>>> import numpy as np
>>> from numpy import linalg as LA
>>> np.set_printoptions(precision=2, suppress=True, linewidth=160, floatmode="fixed")
>>> rd = lambda a: np.round(a, 2) + 0
>>> K = np.load("w.npy")
>>> print(K)
[[  5.13   2.28 -10.63]
 [ -7.78  -6.98  -3.67]
 [ -2.11  -2.13  -0.59]
 [ -3.44  -2.56   2.62]
 [ -2.90  -2.75   5.27]
 [ -0.35  -3.77  -2.34]
 [ -1.16   1.90  -2.35]
 [ -0.77   1.46   2.41]
 [  0.37   1.53   2.73]
 [ -1.49   0.23  -1.29]
 [  2.19   0.23  -7.13]
 [  3.81   3.19   1.96]
 [ -1.96  -1.03   1.48]
 [  2.37   0.93  -2.78]]
>>> vec = np.array([2, 0, 1])
>>> rhs = K @ vec
>>> print(rd(LA.pinv(K) @ K))
[[1.00 0.00 0.00]
 [0.00 1.00 0.00]
 [0.00 0.00 1.00]]
>>> print(rd(rhs))
[ -0.37 -19.23  -4.81  -4.26  -0.53  -3.04  -4.67   0.87   3.47  -4.27  -2.75   9.58  -2.44   1.96]
>>> rng = np.random.default_rng(233454)
>>> rhs = rhs + 0.1 * rng.normal(size=14)
>>> print(rd(rhs))
[ -0.39 -19.31  -4.72  -4.25  -0.42  -2.98  -4.77   0.87   3.41  -4.41  -2.77   9.50  -2.34   1.98]
>>> c, *_ = LA.lstsq(K, rhs)
>>> print(rd(K.T @ (rhs - K @ c)))
[0.00 0.00 0.00]
>>> cov = np.cov(K, rowvar=False)
>>> print(rd(np.corrcoef(K.T)))
[[ 1.00  0.82 -0.39]
 [ 0.82  1.00 -0.09]
 [-0.39 -0.09  1.00]]
>>> print(rd(cov))
[[10.77  7.54 -5.41]
 [ 7.54  7.93 -1.07]
 [-5.41 -1.07 18.26]]
>>> print(rd(np.corrcoef(K[:, 0], K[:, 2])[0, 1]))
-0.39
>>> print(rd(np.polyfit(K[:, 0], K[:, 2], 1)))
[-0.50 -1.31]
>>> print(rd(LA.eigvalsh(cov)[::-1]))
[22.72 13.01  1.23]
>>> print(rd(K.sum(axis=0)))
[ -8.09  -7.47 -14.31]
>>> print(LA.matrix_rank(K))
3
>>> print(np.unravel_index(np.abs(K).argmax(), K.shape))
(np.int64(0), np.int64(2))
>>> arr = np.load("dump.npy")
>>> print(arr)
[[-60.56  81.27  78.22]
 [-59.01  80.91  79.76]
 [-58.37  81.43  81.14]
 [-61.02  80.03  79.88]
 [-59.13  80.62  78.52]
 [-59.74  79.80  79.27]
 [-61.50  80.38  79.27]
 [-61.61  79.55  78.34]
 [-57.40  79.78  79.84]
 [-59.31  81.25  80.63]
 [-60.81  80.05  79.23]
 [-60.56  79.59  79.46]
 [-59.24  79.76  79.85]
 [-59.69  79.94  80.67]
 [-61.07  80.16  79.65]
 [-60.88  79.16  78.37]]
>>> basis = arr[[0, 5]].astype(float)
>>> for _ in range(5):
...     idx = LA.norm(arr[:, None] - basis, axis=-1).argmin(axis=1)
...     basis = np.array([arr[idx == j].mean(axis=0) for j in range(2)])
... 
>>> print(idx)
[0 1 1 0 1 1 0 0 1 1 0 0 1 1 0 0]
>>> print(rd(basis[1] - basis[0]))
[2.02 0.41 0.91]
>>> print(np.bincount(idx))
[8 8]
